In [1]: import numpy as np

In [2]: from numpy import linalg as LA

In [3]: np.set_printoptions(suppress=True, linewidth=160)

In [4]: rd = lambda a: np.round(a, 2) + 0

In [5]: data = np.maximum(np.array([[1, -5, 4],
   ...:     [-1, -1, -5],
   ...:     [3, -3, -3],
   ...:     [-5, -1, -5],
   ...:     [2, 4, 4],
   ...:     [0, -3, -3],
   ...:     [-2, 2, 3],
   ...:     [-4, 1, 3],
   ...:     [-3, -1, -1],
   ...:     [4, 2, 4],
   ...:     [0, -2, -4],
   ...:     [0, 5, 1],
   ...:     [2, 5, 1],
   ...:     [-5, 4, 1],
   ...:     [4, 4, 3],
   ...:     [-1, 4, 4],
   ...:     [5, 5, -3],
   ...:     [-4, 2, 3],
   ...:     [-5, -2, 2],
   ...:     [-1, -3, -2],
   ...:     [-3, -5, 1],
   ...:     [3, 3, 1],
   ...:     [3, -2, -2],
   ...:     [-5, -4, -1],
   ...:     [-1, 0, 0],
   ...:     [2, 2, -3],
   ...:     [2, -2, -4],
   ...:     [0, 0, 4]]) @ np.array([[4, 5, -7, 6, -5, 3], [-3, 8, -6, -5, -3, 9], [-1, 8, 1, 5, 9, 3]]) + np.array([2, 1, 0, 3, 3, 0]), 0)

In [6]: data
Out[6]: 
array([[17,  0, 27, 54, 49,  0],
       [ 6,  0,  8,  0,  0,  0],
       [26,  0,  0, 21,  0,  0],
       [ 0,  0, 36,  0,  0,  0],
       [ 0, 75,  0, 15, 17, 54],
       [14,  0, 15,  3,  0,  0],
       [ 0, 31,  5,  0, 34, 21],
       [ 0, 13, 25,  0, 47,  6],
       [ 0,  0, 26,  0, 12,  0],
       [ 8, 69,  0, 37, 13, 42],
       [12,  0,  8,  0,  0,  0],
       [ 0, 49,  0,  0,  0, 48],
       [ 0, 59,  0,  0,  0, 54],
       [ 0, 16, 12,  0, 25, 24],
       [ 3, 77,  0, 22,  0, 57],
       [ 0, 60,  0,  0, 32, 45],
       [10, 42,  0,  0,  0, 51],
       [ 0, 21, 19,  0, 44, 15],
       [ 0,  0, 49,  0, 52,  0],
       [ 9,  0, 23,  2,  0,  0],
       [ 4,  0, 52, 15, 42,  0],
       [ 4, 48,  0, 11,  0, 39],
       [22,  0,  0, 21,  0,  0],
       [ 0,  0, 58,  0, 31,  0],
       [ 0,  0,  7,  0,  8,  0],
       [ 7,  3,  0,  0,  0, 15],
       [20,  0,  0,  5,  0,  0],
       [ 0, 33,  4, 23, 39, 12]])

In [7]: Ac = (data - data.mean(axis=0)) / data.std(axis=0)

In [8]: rd(Ac.std(axis=0))
Out[8]: array([1., 1., 1., 1., 1., 1.])

In [9]: np.argwhere(np.abs(Ac) > 2)
Out[9]: 
array([[ 0,  3],
       [ 2,  0],
       [ 4,  1],
       [ 9,  3],
       [14,  1],
       [18,  2],
       [20,  2],
       [22,  0],
       [23,  2]])

In [10]: beta = LA.lstsq(np.delete(Ac, 3, axis=1), Ac[:, 3])[0]

In [11]: rd(1 - np.var(Ac[:, 3] - np.delete(Ac, 3, axis=1) @ beta))
Out[11]: np.float64(0.62)

In [12]: np.abs(beta).argmax()
Out[12]: np.int64(1)

In [13]: rd(beta)
Out[13]: array([ 0.83,  1.47,  0.22,  0.32, -0.9 ])

In [14]: mat = np.load("sample14.npy")

In [15]: mat
Out[15]: 
array([[ 4,  4,  4,  4,  4,  4,  4,  4,  4,  4,  4,  4,  4],
       [ 4,  8,  8,  8,  8,  8,  8,  8,  8,  8,  8,  8,  8],
       [ 4,  8, 12, 12, 12, 12, 12, 12, 12, 12, 12, 12, 12],
       [ 4,  8, 12, 16, 16, 16, 16, 16, 16, 16, 16, 16, 16],
       [ 4,  8, 12, 16, 20, 20, 20, 20, 20, 20, 20, 20, 20],
       [ 4,  8, 12, 16, 20, 24, 24, 24, 24, 24, 24, 24, 24],
       [ 4,  8, 12, 16, 20, 24, 28, 28, 28, 28, 28, 28, 28],
       [ 4,  8, 12, 16, 20, 24, 28, 32, 32, 32, 32, 32, 32],
       [ 4,  8, 12, 16, 20, 24, 28, 32, 36, 36, 36, 36, 36],
       [ 4,  8, 12, 16, 20, 24, 28, 32, 36, 40, 40, 40, 40],
       [ 4,  8, 12, 16, 20, 24, 28, 32, 36, 40, 44, 44, 44],
       [ 4,  8, 12, 16, 20, 24, 28, 32, 36, 40, 44, 48, 48],
       [ 4,  8, 12, 16, 20, 24, 28, 32, 36, 40, 44, 48, 52]])

In [16]: t = np.radians(15)

In [17]: r_ = np.eye(13)

In [18]: r_[8, 8] = r_[10, 10] = np.cos(t)

In [19]: r_[8, 10], r_[10, 8] = -np.sin(t), np.sin(t)

In [20]: Y = mat @ r_.T

In [21]: rd(LA.svd(mat, compute_uv=False)), rd(LA.svd(Y, compute_uv=False))
Out[21]: 
(array([295.79,  33.16,  12.16,   6.37,   4.  ,   2.8 ,   2.12,   1.7 ,   1.43,   1.25,   1.13,   1.06,   1.01]),
 array([295.79,  33.16,  12.16,   6.37,   4.  ,   2.8 ,   2.12,   1.7 ,   1.43,   1.25,   1.13,   1.06,   1.01]))

In [22]: rd(LA.det(r_)), rd(np.trace(r_))
Out[22]: (np.float64(1.0), np.float64(12.93))

In [23]: np.allclose(LA.norm(mat, axis=1), LA.norm(Y, axis=1))
Out[23]: True

In [24]: W0 = np.loadtxt("m.csv", delimiter=",")

In [25]: W0
Out[25]: 
array([[ 0.5 , -0.2 ,  0.2 , -0.5 ,  0.1 ,  1.8 , -0.2 , -0.5 , -2.  ,  0.5 ],
       [ 1.7 , -0.6 , -0.1 ,  1.  , -1.  , -0.3 , -1.  ,  0.  , -0.3 , -0.5 ],
       [ 1.8 ,  0.3 , -0.5 , -1.2 ,  0.5 , -0.6 ,  1.1 ,  0.3 ,  0.7 , -0.8 ],
       [ 1.6 ,  1.8 ,  0.3 ,  0.9 ,  1.5 , -0.2 , -0.3 ,  1.1 ,  0.5 , -1.5 ],
       [-0.7 ,  0.2 ,  1.  ,  0.2 ,  0.1 ,  0.8 , -0.7 ,  0.3 , -1.  , -0.3 ],
       [-0.2 ,  0.9 , -0.4 , -2.4 , -1.3 , -1.2 ,  1.2 , -1.3 ,  0.6 , -0.4 ],
       [-0.45,  0.8 ,  1.02,  0.16,  0.05,  0.66, -0.25,  0.64, -1.5 ,  0.04],
       [-0.3 ,  0.1 , -0.7 ,  2.6 , -0.7 , -0.2 ,  1.  , -0.1 ,  0.  ,  0.4 ]])

In [26]: rng = np.random.default_rng(66472)

In [27]: Y = W0 + rng.integers(-2, 3, (8, 6)) @ rng.integers(-2, 3, (6, 10))

In [28]: rd(Y)
Out[28]: 
array([[ -0.5 ,  -1.2 ,   0.2 ,   7.5 ,   0.1 ,  -1.2 ,  -0.2 ,  -6.5 ,  -1.  ,   4.5 ],
       [ -1.3 ,  -1.6 ,   4.9 ,  -3.  ,   7.  ,   7.7 ,  -5.  ,   2.  ,   9.7 ,   2.5 ],
       [ -2.2 ,   2.3 ,   2.5 ,  -3.2 ,   2.5 ,  -6.6 ,   6.1 ,  -4.7 ,   2.7 ,  -0.8 ],
       [ -2.4 ,   5.8 ,   3.3 , -16.1 ,   2.5 ,   4.8 ,   6.7 ,   9.1 ,   5.5 ,  -8.5 ],
       [  1.3 ,   4.2 ,  -2.  ,   1.2 , -12.9 ,  -1.2 ,   9.3 ,   1.3 ,  -9.  ,  -5.3 ],
       [  5.8 ,  -3.1 ,  -7.4 ,  -8.4 ,   0.7 ,   5.8 ,  -8.8 ,  10.7 ,  -2.4 ,  -4.4 ],
       [ -3.45,  -5.2 ,   0.02,  -1.84,  14.05,  -9.34, -12.25,  -1.36,  -1.5 ,   3.04],
       [ -0.3 ,  -6.9 ,  -4.7 ,  12.6 ,   5.3 ,  -8.2 , -11.  ,  -4.1 ,  -4.  ,   6.4 ]])

In [29]: rd(Y - W0)
Out[29]: 
array([[ -1.,  -1.,   0.,   8.,   0.,  -3.,   0.,  -6.,   1.,   4.],
       [ -3.,  -1.,   5.,  -4.,   8.,   8.,  -4.,   2.,  10.,   3.],
       [ -4.,   2.,   3.,  -2.,   2.,  -6.,   5.,  -5.,   2.,   0.],
       [ -4.,   4.,   3., -17.,   1.,   5.,   7.,   8.,   5.,  -7.],
       [  2.,   4.,  -3.,   1., -13.,  -2.,  10.,   1.,  -8.,  -5.],
       [  6.,  -4.,  -7.,  -6.,   2.,   7., -10.,  12.,  -3.,  -4.],
       [ -3.,  -6.,  -1.,  -2.,  14., -10., -12.,  -2.,   0.,   3.],
       [  0.,  -7.,  -4.,  10.,   6.,  -8., -12.,  -4.,  -4.,   6.]])

In [30]: rd(LA.svd(Y - W0, compute_uv=False))
Out[30]: array([36.03, 29.89, 22.68, 14.95,  2.33,  1.67,  0.  ,  0.  ])
